$ python -q
>>> import numpy as np
>>> import numpy.linalg as la
>>> np.set_printoptions(precision=1, suppress=True, linewidth=120, floatmode="fixed")
>>> f = np.array([-5, 3, 1, 1, -1, 5, 7])
>>> F = np.array([np.roll(f, i) for i in range(7)])
>>> F
array([[-5,  3,  1,  1, -1,  5,  7],
       [ 7, -5,  3,  1,  1, -1,  5],
       [ 5,  7, -5,  3,  1,  1, -1],
       [-1,  5,  7, -5,  3,  1,  1],
       [ 1, -1,  5,  7, -5,  3,  1],
       [ 1,  1, -1,  5,  7, -5,  3],
       [ 3,  1,  1, -1,  5,  7, -5]])
>>> F @ np.ones(7)
array([11.0, 11.0, 11.0, 11.0, 11.0, 11.0, 11.0])
>>> np.sort(np.abs(np.fft.fft(F[0]))), np.sort(la.svd(F, compute_uv=False))
(array([ 6.2,  6.2, 10.8, 10.8, 11.0, 13.2, 13.2]), array([ 6.2,  6.2, 10.8, 10.8, 11.0, 13.2, 13.2]))
>>> rng = np.random.default_rng(1242)
>>> labels = rng.permutation(7)
>>> B = F[:, labels] * rng.choice([-1, 1], 7)
>>> B
array([[-7,  5,  1,  5, -3,  1,  1],
       [-5, -1, -1, -7,  5,  1,  3],
       [ 1,  1, -1, -5, -7,  3, -5],
       [-1,  1, -3,  1, -5, -5,  7],
       [-1,  3,  5, -1,  1,  7,  5],
       [-3, -5, -7, -1, -1,  5, -1],
       [ 5,  7, -5, -3, -1, -1,  1]])
>>> Uu, _, vt = la.svd(F.T @ B)
>>> np.round(la.lstsq(F, B)[0], 1) + 0
array([[ 0.0,  0.0,  0.0, -1.0,  0.0,  0.0,  0.0],
       [ 0.0,  0.0,  0.0,  0.0, -1.0,  0.0,  0.0],
       [ 0.0,  0.0,  0.0,  0.0,  0.0,  0.0,  1.0],
       [ 0.0,  0.0,  0.0,  0.0,  0.0,  1.0,  0.0],
       [ 0.0,  0.0, -1.0,  0.0,  0.0,  0.0,  0.0],
       [ 0.0,  1.0,  0.0,  0.0,  0.0,  0.0,  0.0],
       [-1.0,  0.0,  0.0,  0.0,  0.0,  0.0,  0.0]])
>>> labels
array([6, 5, 4, 0, 1, 3, 2])
>>> B = la.inv(F)
>>> la.inv(B)
array([[-5.0,  3.0,  1.0,  1.0, -1.0,  5.0,  7.0],
       [ 7.0, -5.0,  3.0,  1.0,  1.0, -1.0,  5.0],
       [ 5.0,  7.0, -5.0,  3.0,  1.0,  1.0, -1.0],
       [-1.0,  5.0,  7.0, -5.0,  3.0,  1.0,  1.0],
       [ 1.0, -1.0,  5.0,  7.0, -5.0,  3.0,  1.0],
       [ 1.0,  1.0, -1.0,  5.0,  7.0, -5.0,  3.0],
       [ 3.0,  1.0,  1.0, -1.0,  5.0,  7.0, -5.0]])
>>> la.det(F) * B
array([[-284800.0,  662784.0,  550144.0,  115072.0,   -8832.0, -276352.0,    9472.0],
       [   9472.0, -284800.0,  662784.0,  550144.0,  115072.0,   -8832.0, -276352.0],
       [-276352.0,    9472.0, -284800.0,  662784.0,  550144.0,  115072.0,   -8832.0],
       [  -8832.0, -276352.0,    9472.0, -284800.0,  662784.0,  550144.0,  115072.0],
       [ 115072.0,   -8832.0, -276352.0,    9472.0, -284800.0,  662784.0,  550144.0],
       [ 550144.0,  115072.0,   -8832.0, -276352.0,    9472.0, -284800.0,  662784.0],
       [ 662784.0,  550144.0,  115072.0,   -8832.0, -276352.0,    9472.0, -284800.0]])
>>> B.round(1) + 0
array([[0.0, 0.1, 0.1, 0.0, 0.0, 0.0, 0.0],
       [0.0, 0.0, 0.1, 0.1, 0.0, 0.0, 0.0],
       [0.0, 0.0, 0.0, 0.1, 0.1, 0.0, 0.0],
       [0.0, 0.0, 0.0, 0.0, 0.1, 0.1, 0.0],
       [0.0, 0.0, 0.0, 0.0, 0.0, 0.1, 0.1],
       [0.1, 0.0, 0.0, 0.0, 0.0, 0.0, 0.1],
       [0.1, 0.1, 0.0, 0.0, 0.0, 0.0, 0.0]])
>>> round(float(la.cond(F)), 1)
2.1
>>> q, evecs = la.qr(F[:, :6])[0], la.qr(F[:, 6:])[0]
>>> sigma = la.svd(q.T @ evecs, compute_uv=False)
>>> np.degrees(np.arccos(sigma.clip(0, 1)))
array([57.0])
>>> (sigma > 0.9).sum()
np.int64(0)
>>> round(la.norm(q @ q.T - evecs @ evecs.T, 2), 1)
np.float64(1.0)
>>> round(float(la.norm(F, 1)), 1), np.round(la.norm(F, np.inf), 1)
(23.0, np.float64(23.0))
>>> la.norm(F, axis=1)
array([10.5, 10.5, 10.5, 10.5, 10.5, 10.5, 10.5])
>>> F[1] @ F[3]
np.int64(-9)
>>> round(la.norm(F[1] - F[3]), 1)
np.float64(15.5)
>>> feats = np.loadtxt("m.csv", delimiter=",")
>>> feats
array([[0.0, 0.0, 0.0],
       [3.0, 0.0, 4.0],
       [3.0, 0.0, 3.0],
       [0.0, 0.0, 0.0],
       [0.0, 0.0, 0.0],
       [0.0, 0.0, 0.0],
       [0.0, 0.0, 1.0],
       [0.0, 0.0, 0.0],
       [3.0, 0.0, 3.0],
       [0.0, 0.0, 0.0],
       [3.0, 0.0, 3.0],
       [0.0, 0.0, 0.0],
       [0.0, 0.0, 0.0],
       [0.0, 0.0, 0.0],
       [0.0, 0.0, 0.0],
       [0.0, 0.0, 0.0],
       [0.0, 0.0, 0.0],
       [3.0, 0.0, 3.0],
       [0.0, 0.0, 0.0],
       [3.0, 0.0, 3.0],
       [0.0, 0.0, 1.0],
       [0.0, 0.0, 0.0],
       [3.0, 0.0, 3.0],
       [0.0, 0.0, 1.0],
       [3.0, 0.0, 4.0],
       [0.0, 0.0, 0.0],
       [3.0, 0.0, 3.0],
       [0.0, 0.0, 0.0],
       [3.0, 0.0, 3.0],
       [0.0, 0.0, 0.0],
       [0.0, 0.0, 0.0],
       [0.0, 0.0, 1.0]])
>>> vec = np.array([7, 0, 4])
>>> a = np.maximum(feats @ vec, 0)
>>> np.flatnonzero(a > 1e-9)
array([ 1,  2,  6,  8, 10, 17, 19, 20, 22, 23, 24, 26, 28, 31])
>>> feats * (a > 1e-9)[:, None]
array([[0.0, 0.0, 0.0],
       [3.0, 0.0, 4.0],
       [3.0, 0.0, 3.0],
       [0.0, 0.0, 0.0],
       [0.0, 0.0, 0.0],
       [0.0, 0.0, 0.0],
       [0.0, 0.0, 1.0],
       [0.0, 0.0, 0.0],
       [3.0, 0.0, 3.0],
       [0.0, 0.0, 0.0],
       [3.0, 0.0, 3.0],
       [0.0, 0.0, 0.0],
       [0.0, 0.0, 0.0],
       [0.0, 0.0, 0.0],
       [0.0, 0.0, 0.0],
       [0.0, 0.0, 0.0],
       [0.0, 0.0, 0.0],
       [3.0, 0.0, 3.0],
       [0.0, 0.0, 0.0],
       [3.0, 0.0, 3.0],
       [0.0, 0.0, 1.0],
       [0.0, 0.0, 0.0],
       [3.0, 0.0, 3.0],
       [0.0, 0.0, 1.0],
       [3.0, 0.0, 4.0],
       [0.0, 0.0, 0.0],
       [3.0, 0.0, 3.0],
       [0.0, 0.0, 0.0],
       [3.0, 0.0, 3.0],
       [0.0, 0.0, 0.0],
       [0.0, 0.0, 0.0],
       [0.0, 0.0, 1.0]])
>>> a
array([ 0.0, 37.0, 33.0,  0.0,  0.0,  0.0,  4.0,  0.0, 33.0,  0.0, 33.0,  0.0,  0.0,  0.0,  0.0,  0.0,  0.0, 33.0,
        0.0, 33.0,  4.0,  0.0, 33.0,  4.0, 37.0,  0.0, 33.0,  0.0, 33.0,  0.0,  0.0,  4.0])
>>> Uu, sigma, vt = la.svd(feats)
>>> evecs = vt[:(sigma > 1e-8).sum()]
>>> vec = feats[29] + -3 * feats[2] + rng.integers(2) * np.eye(3)[2]
>>> vec
array([-9.0,  0.0, -8.0])
>>> np.diag(evecs.T @ evecs)
array([1.0, 0.0, 1.0])
>>> np.allclose(evecs.T @ evecs @ vec, vec)
True
>>> la.matrix_rank(np.vstack([feats, vec]))
np.int64(2)
>>> Uu, sigma, vt = la.svd(feats)
>>> sigma
array([14.0,  1.6,  0.0])
>>> np.argmax(sigma[:-1] / (sigma[1:] + 1e-6)) + 1
np.int64(2)
>>> B = Uu[:, :2] @ np.diag(sigma[:2]) @ vt[:2]
>>> round(float(np.abs(feats - B).max()), 1)
0.0
>>> la.matrix_rank(feats, rtol=0.05)
np.int64(2)
>>> q, _ = la.qr(np.array([[-2.9, 0.2, 0.2],
...     [-0.6, -0.9, 0.6],
...     [-0.3, 0.8, -0.1],
...     [0.0, -0.8, 2.0],
...     [0.3, -0.4, -0.4]]))
>>> mat = q @ q.T
>>> mat.round(1) + 0
array([[ 0.9,  0.2,  0.1, -0.1, -0.1],
       [ 0.2,  0.5, -0.4,  0.2,  0.2],
       [ 0.1, -0.4,  0.4,  0.0, -0.3],
       [-0.1,  0.2,  0.0,  0.9, -0.2],
       [-0.1,  0.2, -0.3, -0.2,  0.3]])
>>> Uu, sigma, vt = la.svd(mat)
>>> np.argmax(sigma[:-1] / (sigma[1:] + 1e-6)) + 1
np.int64(3)
>>> sigma.round(1) + 0
array([1.0, 1.0, 1.0, 0.0, 0.0])
>>> B = Uu[:, :3] @ np.diag(sigma[:3]) @ vt[:3]
>>> la.matrix_rank(mat, rtol=0.05)
np.int64(3)
>>> round(float(np.abs(mat - B).max()), 1)
0.0
>>> np.round(la.norm(mat - B) / la.norm(mat), 1)
np.float64(0.0)
>>> la.matrix_rank(B)
np.int64(3)
>>> vals, evecs = la.eigh(mat)
>>> vec = np.array([6, 8, 9, 5, 7])
>>> np.round(evecs * np.abs(vals) @ evecs.T, 1) + 0
array([[ 0.9,  0.2,  0.1, -0.1, -0.1],
       [ 0.2,  0.5, -0.4,  0.2,  0.2],
       [ 0.1, -0.4,  0.4,  0.0, -0.3],
       [-0.1,  0.2,  0.0,  0.9, -0.2],
       [-0.1,  0.2, -0.3, -0.2,  0.3]])
>>> round(float(vec @ mat @ vec / (vec @ vec)), 1), round(vals[0], 1), round(vals[-1], 1)
(0.3, np.float64(0.0), np.float64(1.0))
>>> np.round(la.eigvalsh(mat[1:, 1:]), 1) + 0
array([0.0, 0.1, 1.0, 1.0])
>>> round(vec @ mat @ vec, 1)
np.float64(82.6)
>>> np.argsort(-la.norm(mat, axis=0).round(6), kind="stable")[:3]
array([0, 3, 1])
>>> la.matrix_rank(mat, rtol=0.1)
np.int64(3)
>>> np.round((mat + mat.T) / 2, 1) + 0
array([[ 0.9,  0.2,  0.1, -0.1, -0.1],
       [ 0.2,  0.5, -0.4,  0.2,  0.2],
       [ 0.1, -0.4,  0.4,  0.0, -0.3],
       [-0.1,  0.2,  0.0,  0.9, -0.2],
       [-0.1,  0.2, -0.3, -0.2,  0.3]])
>>> np.round(la.matrix_power(mat, 4), 1) + 0
array([[ 0.9,  0.2,  0.1, -0.1, -0.1],
       [ 0.2,  0.5, -0.4,  0.2,  0.2],
       [ 0.1, -0.4,  0.4,  0.0, -0.3],
       [-0.1,  0.2,  0.0,  0.9, -0.2],
       [-0.1,  0.2, -0.3, -0.2,  0.3]])
>>> np.round(np.sort(np.abs(la.eigvals(mat))), 1) + 0
array([0.0, 0.0, 1.0, 1.0, 1.0])
>>> np.allclose(mat @ mat.T, mat.T @ mat)
True
>>> np.allclose(mat, mat.T)
True
>>> B = mat + rng.integers(-2, 3, (5, 3)) @ rng.integers(-2, 3, (3, 5))
>>> B.round(1) + 0
array([[ 4.9, -1.8,  4.1, -0.1, -2.1],
       [-3.8,  2.5, -0.4,  0.2, -5.8],
       [ 2.1, -1.4,  4.4,  0.0, -5.3],
       [ 1.9,  0.2,  4.0,  4.9, -6.2],
       [ 1.9, -2.8,  1.7, -8.2,  1.3]])
>>> np.abs(B - mat).sum(axis=1)
array([12.0, 12.0, 12.0, 16.0, 16.0])
>>> np.round(la.svd(B - mat, compute_uv=False), 1) + 0
array([12.1, 10.2,  6.6,  0.0,  0.0])
>>> Z = np.array([[-2, -3, 0, 2], [1, 0, 2, 2]])
>>> X = rng.normal(size=(23, 2)) @ Z + np.array([-2, 0, 1, 1])
>>> X.round(1) + 0
array([[-1.6,  1.3,  0.1, -0.7],
       [-4.5, -2.2, -1.1,  0.3],
       [-0.6, -0.2,  4.1,  4.3],
       [-0.2,  3.0,  0.7, -1.3],
       [-2.9, -3.2,  3.5,  5.6],
       [-4.1, -2.7,  0.3,  2.1],
       [-1.1, -0.8,  3.9,  4.5],
       [-0.5,  2.3,  0.8, -0.7],
       [-1.4,  0.3,  1.9,  1.7],
       [ 1.4,  3.8,  2.7,  0.2],
       [ 0.5,  1.6,  3.8,  2.7],
       [ 2.2,  3.3,  5.0,  2.8],
       [-1.3,  1.2,  0.8,  0.0],
       [-2.9, -4.4,  5.1,  8.0],
       [-1.4,  2.5, -1.1, -2.8],
       [ 1.0,  5.0,  0.4, -2.9],
       [ 0.8,  3.2,  2.4,  0.3],
       [ 0.9,  2.0,  4.2,  2.9],
       [-6.3, -6.8,  1.5,  6.0],
       [-0.1,  4.1, -0.7, -3.4],
       [-1.3, -0.1,  2.4,  2.4],
       [-1.0, -0.6,  3.9,  4.4],
       [ 0.8,  5.1, -0.2, -3.6]])
>>> Xc = X - X.mean(axis=0)
>>> Uu, sigma, vt = la.svd(Xc, full_matrices=False)
>>> vt[0] * np.sign(vt[0, np.abs(vt[0]).argmax()])
array([-0.3, -0.6,  0.2,  0.7])
>>> np.round((sigma ** 2).sum() ** 2 / (sigma ** 4).sum(), 1)
np.float64(1.6)
>>> sigma.round(1) + 0
array([21.4, 12.4,  0.0,  0.0])
>>> la.matrix_rank(Xc)
np.int64(2)
>>> np.round(np.abs(X).max(), 1)
np.float64(8.0)
>>> np.unravel_index(np.abs(X).argmax(), X.shape)
(np.int64(13), np.int64(3))
>>> np.round(X - X[0], 1) + 0
array([[ 0.0,  0.0,  0.0,  0.0],
       [-2.9, -3.4, -1.2,  1.1],
       [ 1.0, -1.5,  4.1,  5.1],
       [ 1.4,  1.7,  0.6, -0.6],
       [-1.3, -4.4,  3.4,  6.4],
       [-2.5, -3.9,  0.2,  2.8],
       [ 0.5, -2.1,  3.8,  5.2],
       [ 1.1,  1.1,  0.7,  0.0],
       [ 0.2, -1.0,  1.8,  2.4],
       [ 3.0,  2.5,  2.6,  0.9],
       [ 2.1,  0.4,  3.7,  3.5],
       [ 3.8,  2.0,  4.9,  3.5],
       [ 0.3, -0.1,  0.7,  0.8],
       [-1.3, -5.7,  5.0,  8.8],
       [ 0.2,  1.2, -1.2, -2.0],
       [ 2.6,  3.7,  0.3, -2.2],
       [ 2.4,  1.9,  2.3,  1.0],
       [ 2.5,  0.7,  4.1,  3.6],
       [-4.7, -8.1,  1.4,  6.8],
       [ 1.5,  2.9, -0.8, -2.7],
       [ 0.3, -1.3,  2.3,  3.2],
       [ 0.7, -1.9,  3.8,  5.1],
       [ 2.5,  3.9, -0.2, -2.8]])
>>> labels = rng.integers(0, 2, 3)
>>> W0 = np.triu((labels[:, None] == labels) & (rng.random((3, 3)) < 0.8), 1).astype(int)
>>> W0 += W0.T
>>> W0
array([[0, 0, 0],
       [0, 0, 0],
       [0, 0, 0]])
>>> rk = la.matrix_rank(X)
>>> rk
np.int64(3)
>>> null = la.svd(X)[2][rk:].T
>>> null @ null.T
array([[ 0.0,  0.0,  0.0,  0.0],
       [ 0.0,  0.2, -0.3,  0.3],
       [ 0.0, -0.3,  0.4, -0.4],
       [ 0.0,  0.3, -0.4,  0.4]])
>>> null.shape
(4, 1)
>>> Xc = X - X.mean(axis=0)
>>> evecs = la.svd(Xc)[2][:3]
>>> B = Xc - Xc @ evecs.T @ evecs
>>> la.norm(B, axis=1).round(6).argmax()
np.int64(0)
>>> np.diag(evecs.T @ evecs)
array([1.0, 0.8, 0.6, 0.6])
>>> round(la.norm(B) / la.norm(Xc), 1)
np.float64(0.0)
